$ ipython --no-banner

In [1]: import numpy as np

In [2]: np.set_printoptions(precision=3, suppress=True, linewidth=160)

In [3]: rd = lambda a: np.round(a, 3) + 0

In [4]: E = np.load("mat.npy")

In [5]: print(E)
[[-28 -28 -14  35 -35  -7]
 [-16 -16  -8  20 -20  -4]
 [ -4  -4  -2   5  -5  -1]
 [  4   4   2  -5   5   1]
 [ 20  20  10 -25  25   5]
 [ 24  24  12 -30  30   6]]

In [6]: # columns 0 and 1 are equal

In [7]: U, sig, VT = np.linalg.svd(E)

In [8]: evecs = VT[:(sig > 1e-8).sum()]

In [9]: rng = np.random.default_rng(3966)

In [10]: vec = E[0] + 3 * E[5] + rng.integers(2) * np.eye(6)[3]

In [11]: print(vec)
[ 44.  44.  22. -54.  55.  11.]

In [12]: print(np.linalg.matrix_rank(np.vstack([E, vec])))
2

In [13]: print(rd(np.diag(evecs.T @ evecs)))
[0.184 0.184 0.046 0.287 0.287 0.011]

In [14]: print(np.allclose(evecs.T @ evecs @ vec, vec))
False

In [15]: print(rd(evecs.T @ evecs))
[[ 0.184  0.184  0.092 -0.23   0.23   0.046]
 [ 0.184  0.184  0.092 -0.23   0.23   0.046]
 [ 0.092  0.092  0.046 -0.115  0.115  0.023]
 [-0.23  -0.23  -0.115  0.287 -0.287 -0.057]
 [ 0.23   0.23   0.115 -0.287  0.287  0.057]
 [ 0.046  0.046  0.023 -0.057  0.057  0.011]]

In [16]: print(rd(np.linalg.norm(vec - evecs.T @ evecs @ vec)))
0.844

In [17]: data = np.load("x.npy")

In [18]: print(data)
[[ 2  0  0  0  0  0  0]
 [ 0  2  0  0  0  0  0]
 [ 0  0  1  0  0  0  0]
 [ 0  0  0 -2  0  0  0]
 [ 0  0  0  0 -2  0  0]
 [ 0  0  0  0  0  0  0]
 [ 0  0  0  0  0  0  0]]

In [19]: # null space of dimension 2

In [20]: U, sig, VT = np.linalg.svd(data)

In [21]: print(sig)
[2. 2. 2. 2. 1. 0. 0.]

In [22]: other = U[:, :5] @ np.diag(sig[:5]) @ VT[:5]

In [23]: print(other)
[[ 2.  0.  0.  0.  0.  0.  0.]
 [ 0.  2.  0.  0.  0.  0.  0.]
 [ 0.  0.  1.  0.  0.  0.  0.]
 [ 0.  0.  0. -2.  0.  0.  0.]
 [ 0.  0.  0.  0. -2.  0.  0.]
 [ 0.  0.  0.  0.  0.  0.  0.]
 [ 0.  0.  0.  0.  0.  0.  0.]]

In [24]: print(rd(np.linalg.norm(data - other, 2)), sig[5])
0.0 0.0

In [25]: print(rd(np.linalg.norm(data - other) / np.linalg.norm(data)))
0.0
